% python3 -q
>>> import numpy as np
>>> np.set_printoptions(precision=2, suppress=True, linewidth=160)
>>> F = np.loadtxt("block19.csv", delimiter=",")
>>> F
array([[ 1.4 ,  1.  ,  4.24],
       [-0.2 ,  0.2 , -0.65],
       [ 2.9 , -1.2 ,  8.7 ],
       [ 2.2 ,  0.5 ,  6.58],
       [-2.  ,  1.6 , -6.01],
       [-1.9 ,  1.6 , -5.69],
       [-0.8 ,  0.  , -2.4 ],
       [-0.2 ,  0.6 , -0.62],
       [-0.4 , -0.8 , -1.2 ],
       [-1.4 , -1.8 , -4.23],
       [ 1.  ,  0.9 ,  3.02],
       [-0.6 ,  0.6 , -1.76],
       [-0.8 , -0.9 , -2.39],
       [ 1.2 ,  1.4 ,  3.61],
       [-1.3 ,  0.1 , -3.88],
       [ 0.4 ,  0.9 ,  1.18],
       [-0.3 ,  1.5 , -0.9 ],
       [ 0.4 ,  0.3 ,  1.17],
       [ 1.2 , -1.2 ,  3.6 ],
       [-1.9 , -0.1 , -5.74],
       [ 0.4 ,  1.5 ,  1.25],
       [-1.6 ,  1.7 , -4.78]])
>>> # column 2 dominates
>>> Xs = F - F.mean(axis=0)
>>> evecs = np.linalg.svd(Xs)[2][:2]
>>> A2 = Xs - Xs @ evecs.T @ evecs
>>> round(float(np.linalg.norm(A2) / np.linalg.norm(Xs)), 2)
0.0
>>> np.round(np.cov(Xs @ evecs.T, rowvar=False), 2) + 0
array([[18.49,  0.  ],
       [ 0.  ,  1.05]])
>>> np.diag(evecs.T @ evecs)
array([0.1, 1. , 0.9])
>>> np.linalg.norm(A2, axis=1).round(6).argmax()
np.int64(1)
>>> (Xs @ evecs.T).std(axis=0)
array([4.2, 1. ])
>>> basis = F[[14, 0]].astype(float)
>>> for _ in range(3):
...     idx = np.linalg.norm(F[:, None] - basis, axis=-1).argmin(axis=1)
...     basis = np.array([F[idx == j].mean(axis=0) for j in range(2)])
... 
>>> idx
array([1, 0, 1, 1, 0, 0, 0, 0, 0, 0, 1, 0, 0, 1, 0, 1, 0, 1, 1, 0, 1, 0])
>>> basis
array([[-1.03,  0.33, -3.1 ],
       [ 1.23,  0.46,  3.71]])
